In [1]: import numpy as np

In [2]: np.set_printoptions(precision=2, suppress=True, linewidth=100)

In [3]: Z = 3 * np.array([[-0.9, -2.1, -0.1, -0.9, 0.5, 0.2, 0.0],
   ...:     [0.9, 0.3, -1.2, 1.5, -0.8, -1.2, -0.3],
   ...:     [0.3, 0.9, 0.9, -0.3, 0.3, 0.8, 0.4]])

In [4]: rng = np.random.default_rng(77)

In [5]: labels = rng.integers(0, 3, 23)

In [6]: mat = Z[labels] + rng.normal(size=(23, 7))

In [7]: print(mat)
[[-2.61 -5.4  -2.16 -3.94  2.47 -0.03 -0.06]
 [ 1.63  0.49  1.5  -0.99 -0.65  1.69  1.16]
 [ 2.03  0.63 -3.56  5.83 -0.82 -3.99 -1.73]
 [ 3.59  1.41 -3.35  3.59 -1.76 -2.73 -2.68]
 [ 1.92  2.63  1.96 -2.48  0.56  2.34  0.83]
 [-3.9  -7.5   0.41 -2.65  1.78  1.23  0.72]
 [ 2.64  2.63  2.44 -1.86  1.15  2.66  0.44]
 [ 2.67  0.88  0.06  3.99 -1.15 -3.19 -0.99]
 [ 1.31  3.06  2.67 -1.15  0.53  2.01  1.48]
 [-2.82 -5.34  1.08 -2.76  1.2   1.92 -0.07]
 [ 2.91  0.51 -3.47  5.79 -1.5  -4.69 -1.75]
 [ 2.29  0.6  -2.9   2.37 -1.11 -4.75  0.14]
 [-3.96 -6.51  0.57 -2.66  2.67  3.11 -0.52]
 [-0.07  1.53  1.2  -1.17 -0.7  -0.25  0.55]
 [-1.09 -6.04 -1.59 -3.58  2.3   0.8  -0.42]
 [-1.58 -6.01 -0.7  -2.71  1.81  1.87 -1.09]
 [ 0.76  2.4   0.69 -1.58 -0.71  2.5   1.  ]
 [ 2.98  1.15 -5.22  4.47 -1.97 -2.68 -0.89]
 [-3.31 -6.08  1.02 -2.48 -0.2   1.08  0.03]
 [ 0.9   2.27  2.72 -0.82 -0.55  3.19  0.89]
 [ 0.75  2.29  4.11  0.11  2.36  2.08 -0.19]
 [ 0.59  3.81  3.94 -1.77  2.15  0.96  1.08]
 [ 0.99  4.17  0.8  -2.4  -1.43  1.37 -0.86]]

In [8]: hat = mat @ np.linalg.solve(mat.T @ mat, mat.T)

In [9]: print(np.allclose(hat @ hat, hat))
True

In [10]: print(np.round(np.trace(hat), 2))
7.0

In [11]: print(hat @ mat[:, 1])
[-5.4   0.49  0.63  1.41  2.63 -7.5   2.63  0.88  3.06 -5.34  0.51  0.6  -6.51  1.53 -6.04 -6.01
  2.4   1.15 -6.08  2.27  2.29  3.81  4.17]

In [12]: print(np.round(np.linalg.eigvalsh(hat), 2) + 0)
[0. 0. 0. 0. 0. 0. 0. 0. 0. 0. 0. 0. 0. 0. 0. 0. 1. 1. 1. 1. 1. 1. 1.]

In [13]: print(np.linalg.matrix_rank(np.eye(23) - hat))
16

In [14]: cov = np.cov(mat, rowvar=False)

In [15]: print(np.corrcoef(mat.T))
[[ 1.    0.83 -0.22  0.7  -0.67 -0.49 -0.23]
 [ 0.83  1.    0.22  0.39 -0.51 -0.13  0.13]
 [-0.22  0.22  1.   -0.59  0.44  0.77  0.7 ]
 [ 0.7   0.39 -0.59  1.   -0.69 -0.84 -0.59]
 [-0.67 -0.51  0.44 -0.69  1.    0.58  0.32]
 [-0.49 -0.13  0.77 -0.84  0.58  1.    0.62]
 [-0.23  0.13  0.7  -0.59  0.32  0.62  1.  ]]

In [16]: print(np.argwhere(np.triu(np.abs(np.corrcoef(mat.T)) > 0.8, 1)))
[[0 1]
 [3 5]]

In [17]: print(cov.shape)
(7, 7)

In [18]: print(np.median(mat, axis=0))
[ 0.9   0.88  0.69 -1.58 -0.2   1.23 -0.06]

In [19]: print(np.polyfit(mat[:, 0], mat[:, 6], 1))
[-0.1  -0.09]
